>>> import numpy as np
>>> np.set_printoptions(suppress=True, linewidth=100)
>>> def tidy(a):
...     return np.round(a, 2) + 0
... 
>>> A = np.array([[-6.0, 0.0, 6.0, -6.0, 6.0, -2.0],
...     [-2.0, 1.0, -6.0, 7.0, 0.0, 6.0],
...     [-8.0, 0.0, -4.0, -8.0, 8.0, 0.0],
...     [1.0, -7.0, 8.0, -2.0, 2.0, -6.0],
...     [0.0, 0.0, 0.0, 0.0, -1.0, -5.0],
...     [0.0, 0.0, 0.0, 0.0, -3.0, 4.0]])
>>> Y = A / np.linalg.norm(A, axis=1, keepdims=True)
>>> C2 = Y @ Y.T
>>> print(tidy(C2[2]))
[ 0.68 -0.1   1.   -0.04 -0.11 -0.33]
>>> np.argwhere(np.triu(np.abs(C2) > 0.95, 1))
array([], shape=(0, 2), dtype=int64)
>>> tidy(C2)
array([[ 1.  , -0.57,  0.68,  0.51,  0.06, -0.43],
       [-0.57,  1.  , -0.1 , -0.76, -0.52,  0.43],
       [ 0.68, -0.1 ,  1.  , -0.04, -0.11, -0.33],
       [ 0.51, -0.76, -0.04,  1.  ,  0.44, -0.48],
       [ 0.06, -0.52, -0.11,  0.44,  1.  , -0.67],
       [-0.43,  0.43, -0.33, -0.48, -0.67,  1.  ]])
>>> Z = np.array([[-1, 0, -3, -2], [2, -1, 1, 0]])
>>> F = np.repeat(Z, 26 // 2, axis=0)
>>> rng = np.random.default_rng(499884)
>>> F = F + 0.3 * rng.normal(size=F.shape)
>>> tidy(F)
array([[-1.14, -0.07, -2.81, -2.22],
       [-1.21,  0.05, -2.7 , -2.19],
       [-0.59,  0.05, -3.  , -1.84],
       [-0.76, -0.05, -2.61, -2.18],
       [-1.19,  0.19, -2.67, -2.58],
       [-0.87, -0.51, -2.87, -2.09],
       [-1.11,  0.06, -3.07, -2.23],
       [-1.27,  0.24, -2.85, -1.93],
       [-0.63, -0.08, -2.94, -1.81],
       [-0.58,  0.39, -3.25, -2.36],
       [-1.21,  0.1 , -3.36, -1.66],
       [-1.28, -0.11, -3.5 , -2.2 ],
       [-0.58, -0.13, -3.01, -1.46],
       [ 2.2 , -0.31,  0.98,  0.38],
       [ 2.05, -0.83,  1.01, -0.26],
       [ 2.02, -1.15,  1.03,  0.35],
       [ 2.  , -1.3 ,  0.9 , -0.1 ],
       [ 1.85, -1.17,  1.02,  0.07],
       [ 2.01, -1.12,  1.86,  0.08],
       [ 1.7 , -1.52,  1.54, -0.35],
       [ 2.37, -0.87,  1.54, -0.65],
       [ 2.39, -0.74,  0.62, -0.08],
       [ 2.37, -0.58,  0.99, -0.2 ],
       [ 2.51, -0.33,  0.48, -0.27],
       [ 2.  , -0.56,  1.5 , -0.16],
       [ 1.92, -1.51,  1.24,  0.14]])
>>> Ac = F - F.mean(axis=0)
>>> evecs = np.linalg.svd(Ac)[2][:2]
>>> Y = Ac - Ac @ evecs.T @ evecs
>>> np.linalg.norm(Y, axis=1).round(6).argmax()
np.int64(20)
>>> tidy(Y.std(axis=0))
array([0.12, 0.19, 0.14, 0.26])
>>> tidy(np.linalg.norm(Y) / np.linalg.norm(Ac))
np.float64(0.13)
>>> Y = F + rng.integers(-2, 3, (26, 2)) @ rng.integers(-2, 3, (2, 4))
>>> tidy(Y)
array([[-1.14, -1.07, -3.81,  3.78],
       [-4.21, -1.95, -1.7 ,  3.81],
       [ 2.41,  2.05, -4.  , -7.84],
       [ 0.24,  0.95, -2.61, -6.18],
       [-3.19, -1.81, -2.67,  5.42],
       [-5.87, -2.51,  0.13, -0.09],
       [-7.11, -1.94,  0.93, -2.23],
       [ 3.73,  2.24, -5.85, -3.93],
       [ 0.37,  0.92, -2.94, -5.81],
       [-4.58, -1.61, -1.25,  1.64],
       [-1.21, -0.9 , -4.36,  4.34],
       [-6.28, -2.11, -0.5 , -0.2 ],
       [-3.58, -1.13, -1.01, -1.46],
       [ 5.2 ,  0.69, -1.02,  0.38],
       [ 6.05,  1.17, -0.99, -4.26],
       [-3.98, -3.15,  5.03,  0.35],
       [ 8.  ,  0.7 , -3.1 , -0.1 ],
       [ 2.85, -1.17,  0.02,  2.07],
       [ 0.01, -1.12,  3.86, -3.92],
       [ 0.7 , -2.52,  1.54,  3.65],
       [ 5.37,  1.13,  0.54, -6.65],
       [ 5.39,  0.26, -1.38, -0.08],
       [ 6.37,  1.42, -1.01, -4.2 ],
       [ 5.51,  0.67, -1.52, -0.27],
       [ 0.  , -2.56,  1.5 ,  7.84],
       [-2.08, -2.51,  4.24, -1.86]])
>>> tidy(np.linalg.svd(Y - F, compute_uv=False))
array([25.68, 17.16,  0.  ,  0.  ])
>>> np.linalg.matrix_rank(Y - F, tol=1e-8)
np.int64(2)
>>> np.abs(Y - F).sum(axis=1)
array([ 8., 12., 12.,  6., 12., 12., 12., 12.,  6., 12.,  8., 12.,  6.,  6., 12., 12., 12.,  4.,
        8.,  6., 12.,  6., 12.,  6., 12., 10.])
>>> proj = F @ np.linalg.solve(F.T @ F, F.T)
>>> np.linalg.matrix_rank(np.eye(26) - proj)
np.int64(22)
>>> tidy(np.trace(proj))
np.float64(4.0)
>>> Uu, s = np.linalg.svd(F)
Traceback (most recent call last):
  File "<python-input-28>", line 1, in <module>
    Uu, s = np.linalg.svd(F)
    ^^^^^
ValueError: too many values to unpack (expected 2)
>>> Uu, s, Vt = np.linalg.svd(F, full_matrices=False)
>>> tidy(s / s[0])
array([1.  , 0.49, 0.13, 0.1 ])
>>> print(tidy(Vt @ Vt.T))
[[1. 0. 0. 0.]
 [0. 1. 0. 0.]
 [0. 0. 1. 0.]
 [0. 0. 0. 1.]]
>>> tidy(Uu.T @ Uu)
array([[1., 0., 0., 0.],
       [0., 1., 0., 0.],
       [0., 0., 1., 0.],
       [0., 0., 0., 1.]])
>>> np.allclose(Uu * s @ Vt, F)
True
>>> Ac = (F - F.mean(axis=0)) / F.std(axis=0)
>>> tidy(Ac.std(axis=0))
array([1., 1., 1., 1.])
>>> print(np.argwhere(np.abs(Ac) > 2))
[]
>>> b = np.linalg.lstsq(np.delete(Ac, 0, axis=1), Ac[:, 0])[0]
>>> tidy(b)
array([0.16, 0.75, 0.38])
>>> tidy(1 - np.var(Ac[:, 0] - np.delete(Ac, 0, axis=1) @ b))
np.float64(0.96)
>>> X = np.loadtxt("arr.csv", delimiter=",")
>>> print(tidy(X))
[[ 0.1  -9.28 -1.41  2.56  2.29  0.15]
 [-0.74  4.15  5.39 -6.12  3.8  -1.1 ]
 [ 0.81 -0.28 -5.62  5.91 -5.59  1.22]
 [-0.45 -7.7   2.46 -1.68  5.58 -0.67]
 [ 0.67 -5.46 -5.04  5.91 -2.92  1.  ]
 [-0.48 -7.39  2.74 -2.01  5.75 -0.73]
 [ 0.7   4.68 -4.41  4.08 -6.36  1.04]
 [ 0.8  -1.65 -5.66  6.11 -5.08  1.2 ]
 [ 0.51  7.15 -2.94  2.25 -5.86  0.77]
 [ 0.58  6.46 -3.45  2.86 -6.09  0.86]
 [ 0.42 -8.1  -3.51  4.62 -0.31  0.62]
 [ 0.62  5.93 -3.78  3.27 -6.22  0.93]
 [ 0.72 -4.6  -5.29  6.07 -3.52  1.07]
 [ 0.13  9.18 -0.16 -0.9  -3.85  0.2 ]
 [ 0.68 -5.22 -5.11  5.96 -3.1   1.02]
 [-0.7   4.84  5.23 -6.03  3.36 -1.06]
 [-0.41 -8.    2.15 -1.32  5.39 -0.61]
 [ 0.81 -0.76 -5.65  6.   -5.42  1.22]
 [ 0.05  9.3   0.41 -1.51 -3.31  0.07]
 [ 0.8  -1.73 -5.66  6.12 -5.05  1.2 ]
 [-0.8   1.6   5.66 -6.11  5.1  -1.21]
 [-0.38 -8.19  1.94 -1.08  5.25 -0.57]
 [-0.78 -2.51  5.16 -5.11  6.24 -1.17]
 [ 0.55  6.79 -3.22  2.58 -5.99  0.82]
 [-0.81  0.37  5.63 -5.93  5.56 -1.22]
 [-0.56 -6.65  3.32 -2.7   6.04 -0.84]
 [ 0.29  8.64 -1.33  0.38 -4.81  0.44]]
>>> C2 = np.cov(X, rowvar=False)
>>> print(tidy(np.polyfit(X[:, 2], X[:, 1], 1)))
[-0.06 -0.36]
>>> tidy(np.median(X, axis=0))
array([ 0.29, -0.76, -1.41,  2.25, -3.1 ,  0.44])
>>> np.argwhere(np.triu(np.abs(np.corrcoef(X.T)) > 0.8, 1))
array([[0, 2],
       [0, 3],
       [0, 4],
       [0, 5],
       [2, 3],
       [2, 4],
       [2, 5],
       [3, 5],
       [4, 5]])
>>> print(tidy(np.corrcoef(X[:, 2], X[:, 1])[0, 1]))
-0.04
>>> tidy(C2)
array([[  0.37,   0.61,  -2.53,   2.57,  -2.81,   0.56],
       [  0.61,  39.  ,  -1.07,  -3.42, -16.73,   0.91],
       [ -2.53,  -1.07,  17.29, -17.97,  17.97,  -3.79],
       [  2.57,  -3.42, -17.97,  19.2 , -16.86,   3.86],
       [ -2.81, -16.73,  17.97, -16.86,  24.94,  -4.21],
       [  0.56,   0.91,  -3.79,   3.86,  -4.21,   0.84]])
>>> tidy(C2 @ np.linalg.pinv(C2) @ C2)
array([[  0.37,   0.61,  -2.53,   2.57,  -2.81,   0.56],
       [  0.61,  39.  ,  -1.07,  -3.42, -16.73,   0.91],
       [ -2.53,  -1.07,  17.29, -17.97,  17.97,  -3.79],
       [  2.57,  -3.42, -17.97,  19.2 , -16.86,   3.86],
       [ -2.81, -16.73,  17.97, -16.86,  24.94,  -4.21],
       [  0.56,   0.91,  -3.79,   3.86,  -4.21,   0.84]])
>>> Uu, s, Vt = np.linalg.svd(X)
>>> tidy(s)
array([40.42, 32.65,  0.  ,  0.  ,  0.  ,  0.  ])
>>> Y = Uu[:, :2] @ np.diag(s[:2]) @ Vt[:2]
>>> np.linalg.matrix_rank(Y)
np.int64(2)
>>> np.linalg.matrix_rank(X, rtol=0.05)
np.int64(2)
>>> x = np.array([2, 2, 0, 1, 2, 1])
>>> h = np.maximum(X @ x, 0)
>>> np.flatnonzero(h > 1e-9)
array([ 1,  6,  8,  9, 11, 13, 15, 18, 20, 23, 24, 26])
>>> tidy(h)
array([ 0.  ,  7.21,  0.  ,  0.  ,  0.  ,  0.  ,  3.16,  0.  ,  6.63,  5.62,  0.  ,  4.86,  0.  ,
       10.23,  0.  ,  7.9 ,  0.  ,  0.  , 10.63,  0.  ,  4.47,  0.  ,  0.  ,  6.09,  3.09,  0.  ,
        9.07])
>>> Y = X + rng.integers(-2, 3, (27, 2)) @ rng.integers(-2, 3, (2, 6))
>>> tidy(Y)
array([[  4.1 ,  -5.28,  -3.41,  -1.44,   4.29,   0.15],
       [ -8.74,  -3.85,  11.39,  -6.12,  -0.2 ,  -5.1 ],
       [ -3.19,  -4.28,  -3.62,   9.91,  -7.59,   1.22],
       [ -4.45, -11.7 ,   5.46,  -1.68,   3.58,  -2.67],
       [ -3.33,  -9.46,  -3.04,   9.91,  -4.92,   1.  ],
       [  1.52,  -5.39,   0.74,  -0.01,   6.75,   1.27],
       [  0.7 ,   4.68,  -5.41,   8.08,  -6.36,   3.04],
       [  6.8 ,   4.35,  -9.66,   4.11,  -2.08,   3.2 ],
       [  2.51,   9.15,  -3.94,   0.25,  -4.86,   0.77],
       [  4.58,  10.46,  -7.45,   6.86,  -4.09,   4.86],
       [  2.42,  -6.1 ,  -6.51,  10.62,   0.69,   4.62],
       [  0.62,   5.93,  -4.78,   7.27,  -6.22,   2.93],
       [ -1.28,  -6.6 ,  -3.29,   4.07,  -4.52,  -0.93],
       [ -1.87,   7.18,  -0.16,   5.1 ,  -4.85,   2.2 ],
       [  0.68,  -5.22,  -5.11,   5.96,  -3.1 ,   1.02],
       [  3.3 ,   8.84,   3.23, -10.03,   5.36,  -1.06],
       [ -2.41, -10.  ,   4.15,  -3.32,   4.39,  -2.61],
       [  4.81,   3.24,  -8.65,   6.  ,  -3.42,   3.22],
       [ -5.95,   3.3 ,   4.41,   0.49,  -6.31,  -1.93],
       [ -3.2 ,  -5.73,  -3.66,  10.12,  -7.05,   1.2 ],
       [  5.2 ,   7.6 ,   0.66,  -4.11,   8.1 ,   2.79],
       [ -2.38, -10.19,   3.94,  -3.08,   4.25,  -2.57],
       [  5.22,   3.49,   0.16,  -3.11,   9.24,   2.83],
       [ -1.45,   4.79,  -0.22,  -3.42,  -6.99,  -3.18],
       [ -4.81,  -3.63,   9.63,  -9.93,   3.56,  -5.22],
       [ -0.56,  -6.65,   4.32,  -6.7 ,   6.04,  -2.84],
       [ -5.71,   2.64,   2.67,   2.38,  -7.81,  -1.56]])
>>> tidy(np.abs(Y - X).sum(axis=1))
array([16., 30., 16., 15., 16., 11.,  7., 23.,  8., 22., 18.,  7., 11., 13.,  0., 16., 11., 15.,
       23., 16., 26., 11., 26., 18., 22.,  7., 23.])
>>> np.linalg.matrix_rank(Y - X, tol=1e-8)
np.int64(2)
>>> tidy(np.linalg.svd(Y - X, compute_uv=False))
array([35.7 , 19.61,  0.  ,  0.  ,  0.  ,  0.  ])
>>> theta = rng.uniform(0, 2 * np.pi, 34)
>>> Q, _ = np.linalg.qr(np.array([[1.0, -0.1],
...     [-2.2, -1.1],
...     [0.4, 1.4],
...     [0.0, 0.7],
...     [-0.5, -1.7],
...     [0.1, -1.2]]))
>>> feats = 3 * np.c_[np.cos(theta), np.sin(theta)] @ Q.T
>>> tidy(feats)
array([[-0.89,  2.45, -0.89, -0.26,  1.1 ,  0.36],
       [-1.09,  0.81,  1.29,  0.84, -1.56, -1.54],
       [ 0.91, -2.47,  0.88,  0.25, -1.08, -0.33],
       [ 0.16,  1.08, -1.5 , -0.76,  1.82,  1.31],
       [-0.94,  0.46,  1.39,  0.86, -1.68, -1.56],
       [ 1.37, -2.61,  0.11, -0.21, -0.15,  0.5 ],
       [ 1.44, -2.  , -0.69, -0.61,  0.82,  1.19],
       [-0.05, -1.26,  1.47,  0.72, -1.79, -1.24],
       [-0.05,  1.42, -1.44, -0.69,  1.75,  1.17],
       [-1.21,  1.14,  1.17,  0.81, -1.41, -1.49],
       [-1.44,  2.03,  0.67,  0.61, -0.79, -1.17],
       [-0.55,  2.1 , -1.19, -0.47,  1.45,  0.74],
       [-1.24,  2.65, -0.4 ,  0.05,  0.51, -0.2 ],
       [ 0.88, -2.44,  0.9 ,  0.27, -1.11, -0.37],
       [-0.88,  0.32,  1.42,  0.86, -1.71, -1.55],
       [-1.02,  0.65,  1.34,  0.85, -1.61, -1.55],
       [ 0.94, -0.44, -1.39, -0.86,  1.68,  1.56],
       [ 0.93, -0.42, -1.4 , -0.86,  1.69,  1.56],
       [ 0.3 , -1.77,  1.34,  0.59, -1.63, -0.98],
       [ 1.13, -0.91, -1.26, -0.83,  1.52,  1.53],
       [-0.22,  1.67, -1.38, -0.63,  1.68,  1.04],
       [-1.42,  2.54,  0.06,  0.3 , -0.05, -0.66],
       [-1.26,  1.29,  1.11,  0.78, -1.33, -1.46],
       [-1.31,  1.46,  1.03,  0.75, -1.23, -1.41],
       [ 1.18, -1.04, -1.21, -0.82,  1.46,  1.51],
       [-0.42,  1.93, -1.27, -0.54,  1.55,  0.87],
       [ 0.24,  0.94, -1.51, -0.78,  1.83,  1.35],
       [ 1.3 , -1.41, -1.05, -0.76,  1.26,  1.43],
       [ 1.35, -2.62,  0.15, -0.19, -0.2 ,  0.46],
       [-1.44,  2.03,  0.67,  0.61, -0.79, -1.17],
       [-1.45,  2.11,  0.6 ,  0.57, -0.7 , -1.12],
       [-0.61, -0.27,  1.5 ,  0.85, -1.82, -1.5 ],
       [ 1.34, -2.63,  0.19, -0.17, -0.25,  0.42],
       [-0.02,  1.36, -1.45, -0.7 ,  1.76,  1.19]])
>>> # rows and columns are dependent
>>> dist = np.linalg.norm(feats[:, None] - feats[None], axis=-1)
>>> np.linalg.matrix_rank(dist ** 2)
np.int64(3)
>>> tidy(np.linalg.norm(feats, axis=1))
array([3., 3., 3., 3., 3., 3., 3., 3., 3., 3., 3., 3., 3., 3., 3., 3., 3., 3., 3., 3., 3., 3., 3.,
       3., 3., 3., 3., 3., 3., 3., 3., 3., 3., 3.])
>>> np.flatnonzero(dist[17] < dist.mean() / 2)
array([ 3, 16, 17, 19, 24, 26, 27])
